% python3 -q
>>> import numpy as np
>>> np.set_printoptions(precision=2, suppress=True, linewidth=140)
>>> F = np.load("dump.npy")
>>> F
array([[ 3.,  0., -4.,  2.,  0.,  4., -2.],
       [ 0., -1.,  0.,  0.,  0.,  0.,  0.],
       [-4.,  0.,  3., -2.,  0., -4.,  2.],
       [ 2.,  0., -2.,  0.,  0.,  2., -1.],
       [ 0.,  0.,  0.,  0., -1.,  0.,  0.],
       [ 4.,  0., -4.,  2.,  0.,  3., -2.],
       [-2.,  0.,  2., -1.,  0., -2.,  0.]])
>>> round(np.linalg.det(F), 2)
np.float64(13.0)
>>> np.flatnonzero(np.linalg.matrix_power((F != 0) + (F.T != 0) + np.eye(7), 7)[0])
array([0, 2, 3, 5, 6])
>>> np.sort(np.linalg.eigvals(F).real)
array([-1., -1., -1., -1., -1., -1., 13.])
>>> (np.linalg.matrix_power((F != 0) + (F.T != 0) + np.eye(7), 7) > 0).astype(int)
array([[1, 0, 1, 1, 0, 1, 1],
       [0, 1, 0, 0, 0, 0, 0],
       [1, 0, 1, 1, 0, 1, 1],
       [1, 0, 1, 1, 0, 1, 1],
       [0, 0, 0, 0, 1, 0, 0],
       [1, 0, 1, 1, 0, 1, 1],
       [1, 0, 1, 1, 0, 1, 1]])
>>> F @ F
array([[ 49.,   0., -48.,  24.,   0.,  48., -24.],
       [  0.,   1.,   0.,   0.,   0.,   0.,   0.],
       [-48.,   0.,  49., -24.,   0., -48.,  24.],
       [ 24.,   0., -24.,  13.,   0.,  24., -12.],
       [  0.,   0.,   0.,   0.,   1.,   0.,   0.],
       [ 48.,   0., -48.,  24.,   0.,  49., -24.],
       [-24.,   0.,  24., -12.,   0., -24.,  13.]])
>>> arr = np.load("arr.npy")
>>> arr.round(2) + 0
array([[-0.07,  0.69,  0.3 , -0.17,  0.11],
       [ 0.37, -0.38,  0.17, -0.68,  0.23],
       [ 0.02,  0.22, -0.45, -0.05, -0.06],
       [ 0.45,  0.16,  0.12,  0.26,  0.36],
       [-0.07, -0.03,  0.51,  0.05, -0.45],
       [-0.05,  0.32, -0.14, -0.37, -0.52],
       [-0.35,  0.18, -0.33, -0.07,  0.46],
       [-0.3 , -0.26,  0.12,  0.43,  0.  ],
       [-0.3 ,  0.16,  0.52, -0.1 ,  0.33],
       [ 0.59,  0.27,  0.04,  0.31, -0.07]])
>>> cen = arr - arr.mean(axis=0)
>>> evecs = np.linalg.svd(cen)[2][:2]
>>> Y = cen - cen @ evecs.T @ evecs
>>> Y.std(axis=0)
array([0.31, 0.22, 0.24, 0.07, 0.25])
>>> np.linalg.norm(Y, axis=1).round(6).argmax()
np.int64(6)
>>> np.round(np.linalg.norm(Y) / np.linalg.norm(cen), 2)
np.float64(0.76)
>>> cov = np.cov(arr, rowvar=False)
>>> arr.std(axis=0)
array([0.31, 0.29, 0.3 , 0.31, 0.31])
>>> cov.shape
(5, 5)
>>> vec = np.array([2, 1, 0, 3, 3])
>>> np.linalg.norm(arr @ vec) <= np.linalg.norm(arr, 2) * np.linalg.norm(vec) + 1e-9
np.True_
>>> arr @ vec
array([ 0.36, -1.  , -0.06,  2.92, -1.38, -2.44,  0.65,  0.44,  0.26,  2.2 ])
>>> arr @ np.eye(5)[0]
array([-0.07,  0.37,  0.02,  0.45, -0.07, -0.05, -0.35, -0.3 , -0.3 ,  0.59])
>>> np.round(arr @ np.ones(5), 2) + 0
array([ 0.85, -0.29, -0.31,  1.34,  0.  , -0.76, -0.11,  0.  ,  0.61,  1.15])
>>> K = np.load("data.npy")
>>> K
array([[ 1.,  0.,  1., -1.],
       [-4., -2., -2.,  0.],
       [ 1.,  2., -1.,  3.],
       [ 1.,  0.,  1., -1.]])
>>> Y = K / np.sqrt((K ** 2).mean(axis=1, keepdims=True))
>>> np.linalg.norm(Y, axis=1)
array([2., 2., 2., 2.])
>>> K - K.mean(axis=1, keepdims=True)
array([[ 0.75, -0.25,  0.75, -1.25],
       [-2.  ,  0.  ,  0.  ,  2.  ],
       [-0.25,  0.75, -2.25,  1.75],
       [ 0.75, -0.25,  0.75, -1.25]])
>>> T = np.stack([K, 4 * K, K[::-1]])
>>> np.einsum("bij,cij->bc", T, T)
array([[ 45., 180.,  -6.],
       [180., 720., -24.],
       [ -6., -24.,  45.]])
>>> np.linalg.norm(T, axis=(1, 2))
array([ 6.71, 26.83,  6.71])
>>> np.round(np.linalg.det(T), 2) + 0
array([0., 0., 0.])
>>> (T @ K.T).shape
(3, 4, 4)
>>> T.sum(axis=0)
array([[  6.,   0.,   6.,  -6.],
       [-19.,  -8., -11.,   3.],
       [  1.,   8.,  -7.,  15.],
       [  6.,   0.,   6.,  -6.]])
>>> np.linalg.matrix_rank(T)
array([2, 2, 2])
>>> left, sig, Vh = np.linalg.svd(K)
>>> np.argmax(sig[:-1] / (sig[1:] + 1e-6)) + 1
np.int64(2)
>>> Y = left[:, :2] @ np.diag(sig[:2]) @ Vh[:2]
>>> Y.round(2) + 0
array([[ 1.,  0.,  1., -1.],
       [-4., -2., -2.,  0.],
       [ 1.,  2., -1.,  3.],
       [ 1.,  0.,  1., -1.]])
>>> round(np.linalg.norm(K - Y, 2), 2), round(float(sig[2]), 2)
(np.float64(0.0), 0.0)
>>> round(np.linalg.norm(K - Y) / np.linalg.norm(K), 2)
np.float64(0.0)
>>> np.linalg.matrix_rank(Y)
np.int64(2)
>>> X = np.load("w.npy")
>>> X
array([[ 1.3 ,  0.8 , -1.4 ,  0.1 ,  0.7 ,  2.6 , -1.6 ,  1.3 , -0.5 ,  0.4 , -0.3 , -0.3 ,  0.6 ],
       [-0.6 , -0.5 ,  0.  , -0.2 , -0.7 ,  0.  , -0.9 ,  0.5 ,  0.2 ,  1.4 ,  0.4 , -0.7 ,  0.6 ],
       [-1.2 , -0.5 ,  0.6 ,  1.8 , -0.8 ,  0.9 , -0.3 ,  1.  ,  0.  ,  1.2 , -0.6 ,  2.6 ,  0.9 ],
       [ 0.9 , -0.9 ,  0.  ,  0.3 ,  1.4 , -1.7 , -0.5 , -1.3 ,  0.  ,  1.7 , -0.5 ,  0.8 , -1.4 ],
       [ 0.1 , -1.8 ,  0.12, -1.68,  0.38,  0.89,  0.79,  1.5 , -0.31, -0.43,  2.27, -1.08,  0.78],
       [-1.7 , -1.2 ,  0.3 , -0.1 ,  0.9 , -0.3 , -0.4 ,  0.  , -2.5 , -0.1 , -0.4 , -0.8 , -1.1 ],
       [-0.2 ,  0.3 ,  0.9 ,  0.  , -0.7 , -0.6 , -0.9 , -0.1 , -0.4 , -0.9 , -1.7 ,  2.3 ,  0.6 ],
       [ 0.1 , -1.8 ,  0.1 , -1.7 ,  0.4 ,  0.9 ,  0.8 ,  1.5 , -0.3 , -0.4 ,  2.3 , -1.1 ,  0.8 ],
       [ 1.  ,  0.8 , -1.1 ,  1.2 ,  0.1 ,  0.5 ,  0.7 ,  0.1 ,  0.5 , -0.4 ,  0.4 , -1.8 , -0.9 ],
       [-0.1 ,  0.2 ,  0.5 ,  1.1 ,  1.1 , -1.4 ,  1.2 ,  3.8 , -0.2 , -0.1 ,  0.7 ,  0.6 , -1.1 ],
       [-0.2 ,  0.7 , -0.2 , -0.5 , -1.3 ,  1.2 ,  0.7 ,  0.3 , -0.7 , -1.8 ,  0.1 , -0.1 , -1.  ],
       [ 0.9 , -0.5 ,  0.2 ,  0.3 ,  0.9 ,  0.1 , -2.3 ,  0.4 , -0.7 , -0.9 , -0.3 ,  1.  ,  0.8 ],
       [ 0.1 ,  0.2 ,  2.3 , -1.1 , -0.7 , -1.6 ,  2.5 ,  0.3 , -0.1 , -0.6 , -0.4 ,  1.9 , -1.2 ],
       [ 0.4 ,  1.  ,  0.3 , -1.1 ,  0.2 , -1.  , -0.2 ,  1.8 , -1.7 , -0.7 , -0.1 ,  0.8 ,  0.2 ]])
>>> vec = np.array([2, 2, 3, -2, -2, 1, -1, -3, -2, -2, -1, -3, -1])
>>> rhs = X @ vec
>>> np.linalg.solve(X.T @ X, X.T @ rhs)
array([ 2.,  2.,  3., -2., -2.,  1., -1., -3., -2., -2., -1., -3., -1.])
>>> np.linalg.lstsq(X, rhs)[0]
array([ 2.,  2.,  3., -2., -2.,  1., -1., -3., -2., -2., -1., -3., -1.])
>>> rng = np.random.default_rng(73734)
>>> rhs = rhs + 0.05 * rng.normal(size=14)
>>> rhs
array([ -0.49,  -3.05, -15.88,  -4.68,  -3.22,   2.68,   1.66,  -3.35,   2.85, -17.42,   9.79,  -0.03,   3.42,   1.64])
>>> coef, *_ = np.linalg.lstsq(X, rhs)
>>> [round(float(np.linalg.norm(np.linalg.solve(X.T @ X + lam * np.eye(13), X.T @ rhs))), 2) for lam in (0, 1, 10, 100)]
[7.49, 5.91, 3.97, 1.02]
>>> np.round(np.linalg.norm(rhs - X @ coef), 2)
np.float64(0.0)
>>> np.round(X.T @ (rhs - X @ coef), 2) + 0
array([0., 0., 0., 0., 0., 0., 0., 0., 0., 0., 0., 0., 0.])
>>> coef.round()
array([ 2.,  2.,  3., -2., -2.,  1., -1., -3., -2., -2., -1., -3., -1.])
